% ipython --no-banner

In [1]: import numpy as np

In [2]: from numpy import linalg as LA

In [3]: np.set_printoptions(precision=1, suppress=True, linewidth=200)

In [4]: K = np.load("m.npy")

In [5]: print(K)
[[0. 0. 0. 1. 3. 1. 0.]
 [0. 0. 0. 1. 1. 2. 0.]
 [0. 0. 0. 1. 3. 2. 3.]
 [1. 1. 1. 0. 0. 0. 0.]
 [3. 1. 3. 0. 0. 0. 0.]
 [1. 2. 2. 0. 0. 0. 0.]
 [0. 0. 3. 0. 0. 0. 0.]]

In [6]: r = LA.matrix_rank(K)

In [7]: r
Out[7]: np.int64(6)

In [8]: null = LA.svd(K)[2][r:].T

In [9]: print([int(LA.matrix_rank(K[:i])) for i in range(1, len(K) + 1)])
[1, 2, 3, 4, 5, 6, 6]

In [10]: np.allclose(K @ null, 0)
Out[10]: True

In [11]: [int(LA.matrix_rank(K[:, :j + 1])) for j in range(7)]
Out[11]: [1, 2, 3, 4, 5, 6, 6]

In [12]: np.round(null[:, 0] / null[np.abs(null[:, 0]).round(6).argmax(), 0], 1) + 0
Out[12]: array([ 0. ,  0. ,  0. ,  1. , -0.2, -0.4,  0.1])

In [13]: np.round(null @ null.T, 1) + 0
Out[13]: 
array([[ 0. ,  0. ,  0. ,  0. ,  0. ,  0. ,  0. ],
       [ 0. ,  0. ,  0. ,  0. ,  0. ,  0. ,  0. ],
       [ 0. ,  0. ,  0. ,  0. ,  0. ,  0. ,  0. ],
       [ 0. ,  0. ,  0. ,  0.8, -0.2, -0.3,  0.1],
       [ 0. ,  0. ,  0. , -0.2,  0. ,  0.1,  0. ],
       [ 0. ,  0. ,  0. , -0.3,  0.1,  0.1,  0. ],
       [ 0. ,  0. ,  0. ,  0.1,  0. ,  0. ,  0. ]])

In [14]: print([int(LA.matrix_rank(np.delete(K, i, axis=0))) for i in range(7)])
[5, 5, 5, 6, 6, 6, 6]

In [15]: m1 = np.array([[-0.3, -9.4, 0.5, -9.4],
    ...:     [-0.5, -7.2, 0.8, -7.2],
    ...:     [-0.6, -6.5, 0.9, -6.5],
    ...:     [-0.6, -5.9, 1.0, -5.9],
    ...:     [-0.6, -5.8, 1.0, -5.8],
    ...:     [-0.9, -3.3, 1.2, -3.3],
    ...:     [-1.0, -1.2, 1.0, -1.2],
    ...:     [-1.0, -1.2, 1.0, -1.2],
    ...:     [-0.5, 0.0, 0.1, 0.0],
    ...:     [-0.1, 0.0, 0.0, 0.0],
    ...:     [3.5, 4.1, 3.9, 4.1],
    ...:     [6.8, 14.8, 12.2, 14.8],
    ...:     [7.4, 17.5, 14.2, 17.5]])

In [16]: m1
Out[16]: 
array([[-0.3, -9.4,  0.5, -9.4],
       [-0.5, -7.2,  0.8, -7.2],
       [-0.6, -6.5,  0.9, -6.5],
       [-0.6, -5.9,  1. , -5.9],
       [-0.6, -5.8,  1. , -5.8],
       [-0.9, -3.3,  1.2, -3.3],
       [-1. , -1.2,  1. , -1.2],
       [-1. , -1.2,  1. , -1.2],
       [-0.5,  0. ,  0.1,  0. ],
       [-0.1,  0. ,  0. ,  0. ],
       [ 3.5,  4.1,  3.9,  4.1],
       [ 6.8, 14.8, 12.2, 14.8],
       [ 7.4, 17.5, 14.2, 17.5]])

In [17]: LA.matrix_rank(m1, rtol=0.1)
Out[17]: np.int64(2)

In [18]: print(np.unique(m1.round(6), axis=0).shape)
(12, 4)

In [19]: np.round(m1 @ LA.pinv(m1) @ m1, 1) + 0
Out[19]: 
array([[-0.3, -9.4,  0.5, -9.4],
       [-0.5, -7.2,  0.8, -7.2],
       [-0.6, -6.5,  0.9, -6.5],
       [-0.6, -5.9,  1. , -5.9],
       [-0.6, -5.8,  1. , -5.8],
       [-0.9, -3.3,  1.2, -3.3],
       [-1. , -1.2,  1. , -1.2],
       [-1. , -1.2,  1. , -1.2],
       [-0.5,  0. ,  0.1,  0. ],
       [-0.1,  0. ,  0. ,  0. ],
       [ 3.5,  4.1,  3.9,  4.1],
       [ 6.8, 14.8, 12.2, 14.8],
       [ 7.4, 17.5, 14.2, 17.5]])

In [20]: np.abs(np.diag(LA.qr(m1)[1])) > 1e-9
Out[20]: array([ True,  True,  True, False])

In [21]: print(np.allclose(m1[:-1].T @ LA.lstsq(m1[:-1].T, m1[-1])[0], m1[-1]))
True

In [22]: round(np.trace(LA.pinv(m1) @ m1), 1)
Out[22]: np.float64(3.0)

In [23]: data = np.loadtxt("a.csv", delimiter=",")

In [24]: data
Out[24]: 
array([[ -3.6,   6.2,   6.6,  19.8,  11.7, -24. ],
       [ 25.6,   2.3,   5. ,  21.5,  17.9, -31.7],
       [ 25.6,   0.9,   5.1,  20.6,  15.9, -32. ],
       [ 25.8,   2.6,   8. ,  19.7,  19.4, -32.2],
       [ -3.3,   6.9,   8.3,  19.4,  10.7, -26.2],
       [ -4.5,   5.2,   8.4,  19.5,  10.6, -26.6],
       [ 24.7,   1.8,   5.3,  18.8,  17.8, -32.4],
       [ -4.8,   6.7,   7.9,  19.7,  10.8, -26.7],
       [ 25.9,   2.5,   4.3,  19.3,  18.9, -32.4],
       [ -4.1,   4.6,   9.4,  20.6,   9.7, -24.7],
       [ -2.5,   6.3,   8.8,  20.8,   9.4, -26.6],
       [ 26.2,   2.6,   7.1,  20.9,  19.8, -32.3],
       [ 26.4,   1.5,   6.3,  18.9,  18.5, -33.3],
       [ -4.6,   7.3,   7.7,  20. ,   9.4, -26.4],
       [ 25.8,   2.6,   5.6,  20.6,  17.5, -33.1],
       [ 27. ,   3.8,   4.8,  20.3,  17.6, -30.9],
       [ -3.4,   5.3,   8.4,  19.3,   9.5, -25.9],
       [ 28.2,   1.4,   7.6,  18.1,  16.6, -31.7],
       [ -3.6,   5.8,   8.8,  20.6,   9.6, -25.3],
       [ 25.8,   1.1,   5.8,  19.1,  16.7, -31.8],
       [ -3.6,   7.1,  10.8,  20.1,   8.6, -26.2]])

In [25]: vec = np.array([1, -2, -1, -1, 3, 4])

In [26]: np.sign((data @ vec).round(6))
Out[26]: array([-1., -1., -1., -1., -1., -1., -1., -1., -1., -1., -1., -1., -1., -1., -1., -1., -1., -1., -1., -1., -1.])

In [27]: data @ np.eye(6)[4]
Out[27]: array([11.7, 17.9, 15.9, 19.4, 10.7, 10.6, 17.8, 10.8, 18.9,  9.7,  9.4, 19.8, 18.5,  9.4, 17.5, 17.6,  9.5, 16.6,  9.6, 16.7,  8.6])

In [28]: (data @ vec).argmax()
Out[28]: np.int64(8)

In [29]: Xc = data - data.mean(axis=0)

In [30]: evecs = LA.svd(Xc)[2][:2]

In [31]: Y = Xc - Xc @ evecs.T @ evecs

In [32]: (Xc @ evecs.T).std(axis=0)
Out[32]: array([16. ,  1.2])

In [33]: np.round(LA.norm(Y) / LA.norm(Xc), 1)
Out[33]: np.float64(0.1)

In [34]: np.round(np.diag(evecs.T @ evecs), 1) + 0
Out[34]: array([0.9, 0.1, 0.6, 0. , 0.4, 0. ])

In [35]: idx = data[:, 0] > np.median(data[:, 0])

In [36]: u = data[idx].mean(axis=0) - data[~idx].mean(axis=0)

In [37]: np.argsort(-np.abs(u).round(6), kind="stable")
Out[37]: array([0, 4, 5, 1, 2, 3])

In [38]: arr = np.array([[1, -3, 9, -27], [1, -2, 4, -8], [1, -1, 1, -1], [1, 0, 0, 0]])

In [39]: u = np.array([0, 0, 2, 2])

In [40]: Y = arr + np.outer(u, np.eye(4)[2])

In [41]: np.round(LA.det(Y) / LA.det(arr), 1), round(float(1 + LA.solve(arr, u)[2]), 1)
Out[41]: (np.float64(-2.0), -2.0)

In [42]: Y
Out[42]: 
array([[  1.,  -3.,   9., -27.],
       [  1.,  -2.,   4.,  -8.],
       [  1.,  -1.,   3.,  -1.],
       [  1.,   0.,   2.,   0.]])

In [43]: rng = np.random.default_rng(50592)

In [44]: idx = rng.permutation(4)

In [45]: idx
Out[45]: array([2, 3, 0, 1])

In [46]: Y = arr[idx][:, idx]

In [47]: round(LA.det(Y), 1), np.round(LA.det(arr[idx]), 1)
Out[47]: (np.float64(12.0), np.float64(12.0))

In [48]: print(np.allclose(Y, arr))
False

In [49]: Y
Out[49]: 
array([[  1,  -1,   1,  -1],
       [  0,   0,   1,   0],
       [  9, -27,   1,  -3],
       [  4,  -8,   1,  -2]])

In [50]: np.sort(np.abs(LA.eigvals(Y)))
Out[50]: array([0.7, 0.7, 4.7, 4.7])

In [51]: vec = np.array([3, 0, 1, 2])

In [52]: y = arr @ vec

In [53]: c, lr = np.zeros(4), 1 / LA.norm(arr, 2) ** 2

In [54]: for i in range(4):
    ...:     c -= lr * arr.T @ (arr @ c - y)
    ...:     if i % 1 == 0: print(i, round(LA.norm(arr @ c - y), 1))
    ...: 
0 6.5
1 6.4
2 6.4
3 6.4

In [55]: np.round(LA.cond(arr), 1)
Out[55]: np.float64(154.5)

In [56]: vec = np.array([0, 1, 0, -1])

In [57]: y = arr @ vec

In [58]: y
Out[58]: array([24,  6,  0,  0])

In [59]: np.round(LA.solve(arr, y + arr[:, 3]), 1) + 0
Out[59]: array([0., 1., 0., 0.])

In [60]: np.round(LA.solve(arr, y), 1) + 0
Out[60]: array([ 0.,  1.,  0., -1.])

In [61]: np.round(LA.solve(arr, -3 * y), 1) + 0
Out[61]: array([ 0., -3.,  0.,  3.])

In [62]: np.round(LA.solve(arr.T, arr[1]), 1) + 0
Out[62]: array([0., 1., 0., 0.])

In [63]: Q, _ = LA.qr(np.array([[-0.9, -1.2, 0.3, -0.8, 0.7, -0.8, 0.0],
    ...:     [1.3, -0.2, 0.2, -2.3, -1.5, -1.3, 1.1],
    ...:     [0.2, -0.9, 0.1, 0.2, 0.3, -0.7, -1.2],
    ...:     [-0.5, -0.4, -0.1, -0.5, 0.9, 0.5, 0.1],
    ...:     [-2.5, -1.2, 0.2, 0.0, 1.6, 0.8, -0.5],
    ...:     [0.5, 0.3, 0.8, 0.9, -0.5, -0.2, 1.0],
    ...:     [-1.9, 1.8, 0.6, -1.8, -0.7, 0.5, 0.7]]))

In [64]: evecs, _ = LA.qr(np.array([[-1.3, 1.4, 1.3, 0.8, 1.0],
    ...:     [-0.3, -1.1, -1.2, -0.5, 0.1],
    ...:     [0.9, 1.1, -0.1, 0.8, 1.8],
    ...:     [-1.4, 0.4, 0.8, 1.4, 0.2],
    ...:     [-0.3, 1.2, 1.1, -0.6, 1.0]]))

In [65]: sv = 5 * 0.9 ** np.arange(5)

In [66]: J = Q[:, :5] * sv @ evecs[:5]

In [67]: J.round(1) + 0
Out[67]: 
array([[ 1. , -0.1,  2.6,  0.1,  0. ],
       [ 0.3, -0.1,  0.8,  1.5, -3.2],
       [-0.4,  0.4,  1.5, -0.5, -0.5],
       [ 0.7,  1.7,  1. ,  1.9,  1.6],
       [ 2.2, -1.2,  2.1, -1.9,  1.4],
       [-3.1, -1.6,  1.5,  0.7,  0.3],
       [ 1.5, -3.3, -1. ,  1.9,  1.4]])

In [68]: Uu, sv, vt = LA.svd(arr)

In [69]: sv
Out[69]: array([30.1,  2.2,  0.9,  0.2])

In [70]: Y = Uu[:, :1] @ np.diag(sv[:1]) @ vt[:1]

In [71]: LA.matrix_rank(arr, rtol=0.05)
Out[71]: np.int64(2)

In [72]: print(Y.round(1) + 0)
[[  1.2  -3.3   9.4 -26.8]
 [  0.4  -1.1   3.   -8.5]
 [  0.1  -0.2   0.5  -1.3]
 [  0.    0.    0.    0. ]]

In [73]: round(float(LA.norm(arr - Y) / LA.norm(arr)), 1)
Out[73]: 0.1

In [74]: r = LA.matrix_rank(Y)

In [75]: print(r)
1

In [76]: null = LA.svd(Y)[2][r:].T

In [77]: np.round(Y @ null, 1) + 0
Out[77]: 
array([[0., 0., 0.],
       [0., 0., 0.],
       [0., 0., 0.],
       [0., 0., 0.]])

In [78]: LA.matrix_rank(Y.T @ Y), LA.matrix_rank(Y @ Y.T)
Out[78]: (np.int64(1), np.int64(1))

In [79]: [int(LA.matrix_rank(Y[:i])) for i in range(1, len(Y) + 1)]
Out[79]: [1, 1, 1, 1]

In [80]: np.round(null @ null.T, 1) + 0
Out[80]: 
array([[ 1. ,  0. ,  0. ,  0. ],
       [ 0. ,  1. ,  0. , -0.1],
       [ 0. ,  0. ,  0.9,  0.3],
       [ 0. , -0.1,  0.3,  0.1]])

In [81]: null.shape
Out[81]: (4, 3)

In [82]: [int(LA.matrix_rank(Y[:, :j + 1])) for j in range(4)]
Out[82]: [1, 1, 1, 1]

In [83]: Q, evecs = LA.qr(J[:, :1])[0], LA.qr(J[:, 1:])[0]

In [84]: sv = LA.svd(Q.T @ evecs, compute_uv=False)

In [85]: (sv > 0.9).sum()
Out[85]: np.int64(0)

In [86]: print(np.degrees(np.arccos(sv.clip(0, 1))))
[73.6]

In [87]: sv
Out[87]: array([0.3])

In [88]: round(LA.norm(Q @ Q.T - evecs @ evecs.T, 2), 1)
Out[88]: np.float64(1.0)

In [89]: Y = np.c_[J[:, :2] @ np.array([[1, 4], [-3, -4]]), np.array([1, 1, 2, 2, 0, 1, 2])]

In [90]: Y
Out[90]: 
array([[ 1.4,  4.4,  1. ],
       [ 0.5,  1.4,  1. ],
       [-1.5, -2.9,  2. ],
       [-4.4, -3.9,  2. ],
       [ 5.8, 13.7,  0. ],
       [ 1.8, -5.8,  1. ],
       [11.3, 18.9,  2. ]])

In [91]: np.round(LA.lstsq(J, Y[:, 0])[0], 1) + 0
Out[91]: array([ 1., -3.,  0.,  0.,  0.])

In [92]: LA.matrix_rank(np.c_[J, Y])
Out[92]: np.int64(6)

In [93]: LA.matrix_rank(Y)
Out[93]: np.int64(3)

In [94]: np.round(LA.norm(Y - J @ LA.lstsq(J, Y)[0], axis=0), 1) + 0
Out[94]: array([0. , 0. , 1.9])

In [95]: proj = J @ LA.solve(J.T @ J, J.T)

In [96]: np.round(np.trace(proj), 1)
Out[96]: np.float64(5.0)

In [97]: np.round(LA.eigvalsh(proj), 1) + 0
Out[97]: array([0., 0., 1., 1., 1., 1., 1.])

In [98]: print(LA.matrix_rank(np.eye(7) - proj))
2

In [99]: idx = rng.integers(0, 3, 4)

In [100]: feats = np.array([[1, 4, -2, 5], [1, 0, 2, 0], [-5, 4, -5, 2], [-4, -2, -1, 5]]) * (idx[:, None] == idx)

In [101]: feats
Out[101]: 
array([[ 1,  0, -2,  5],
       [ 0,  0,  0,  0],
       [-5,  0, -5,  2],
       [-4,  0, -1,  5]])

In [102]: # 2 groups of indices that never mix

In [103]: LA.cond(feats) > 100
Out[103]: np.True_

In [104]: np.round(LA.norm(feats, 2) / LA.norm(feats), 1)
Out[104]: np.float64(0.9)

In [105]: Y = np.array([[6, 7, 6], [4, 6, 3], [5, 3, 7], [5, 5, 6]])

In [106]: feats @ Y
Out[106]: 
array([[ 21,  26,  22],
       [  0,   0,   0],
       [-45, -40, -53],
       [ -4,  -6,  -1]])

In [107]: np.vstack([feats, Y.T]).shape
Out[107]: (7, 4)

In [108]: print(np.einsum("ik,kj->ji", feats, Y))
[[ 21   0 -45  -4]
 [ 26   0 -40  -6]
 [ 22   0 -53  -1]]

In [109]: np.einsum("ij,ij->i", feats, feats)
Out[109]: array([30,  0, 54, 42])

In [110]: print(Y.T @ feats.T)
[[ 21   0 -45  -4]
 [ 26   0 -40  -6]
 [ 22   0 -53  -1]]

In [111]: print(LA.matrix_rank(feats @ Y))
3

In [112]: np.sort(LA.eigvals(feats).real)
Out[112]: array([-5.6,  0. ,  3.3,  3.3])

In [113]: r = LA.matrix_rank(feats)

In [114]: r
Out[114]: np.int64(3)

In [115]: null = LA.svd(feats)[2][r:].T

In [116]: np.allclose(feats @ null, 0)
Out[116]: True

In [117]: feats @ null
Out[117]: 
array([[0.],
       [0.],
       [0.],
       [0.]])

In [118]: [int(LA.matrix_rank(feats[:, :j + 1])) for j in range(4)]
Out[118]: [1, 1, 2, 3]

In [119]: null @ null.T
Out[119]: 
array([[0., 0., 0., 0.],
       [0., 1., 0., 0.],
       [0., 0., 0., 0.],
       [0., 0., 0., 0.]])

In [120]: LA.matrix_rank(feats.T @ feats), LA.matrix_rank(feats @ feats.T)
Out[120]: (np.int64(3), np.int64(3))

In [121]: Uu, sv, vt = LA.svd(feats)

In [122]: evecs = vt[:(sv > 1e-8).sum()]

In [123]: vec = feats[1] + -1 * feats[0] + rng.integers(2) * np.eye(4)[0]

In [124]: vec
Out[124]: array([ 0.,  0.,  2., -5.])

In [125]: np.allclose(evecs.T @ evecs @ vec, vec)
Out[125]: True

In [126]: np.diag(evecs.T @ evecs)
Out[126]: array([1., 0., 1., 1.])

In [127]: np.round(evecs.T @ evecs, 1) + 0
Out[127]: 
array([[1., 0., 0., 0.],
       [0., 0., 0., 0.],
       [0., 0., 1., 0.],
       [0., 0., 0., 1.]])

In [128]: np.round(LA.norm(vec - evecs.T @ evecs @ vec), 1)
Out[128]: np.float64(0.0)

In [129]: LA.matrix_rank(np.vstack([feats, vec]))
Out[129]: np.int64(3)

In [130]: M = np.load("data.npy")

In [131]: print(M)
[[ 1  3  0  0  0]
 [ 4  5  3  5 15]
 [ 5  4  1  0  0]
 [ 0  3  0  0  0]
 [ 2  2  3  5 15]
 [ 4  1  4  2  6]]

In [132]: u, g = M[1], M[2]

In [133]: u @ g
Out[133]: np.int64(43)

In [134]: u @ u
Out[134]: np.int64(300)

In [135]: pr = (u @ g) / (u @ u) * u

In [136]: print(np.round(LA.norm(u + g) ** 2 + LA.norm(u - g) ** 2, 1))
684.0

In [137]: np.outer(u, g)
Out[137]: 
array([[20, 16,  4,  0,  0],
       [25, 20,  5,  0,  0],
       [15, 12,  3,  0,  0],
       [25, 20,  5,  0,  0],
       [75, 60, 15,  0,  0]])

In [138]: print(g - pr)
[ 4.4  3.3  0.6 -0.7 -2.1]

In [139]: LA.matrix_rank(np.outer(u, g))
Out[139]: np.int64(1)
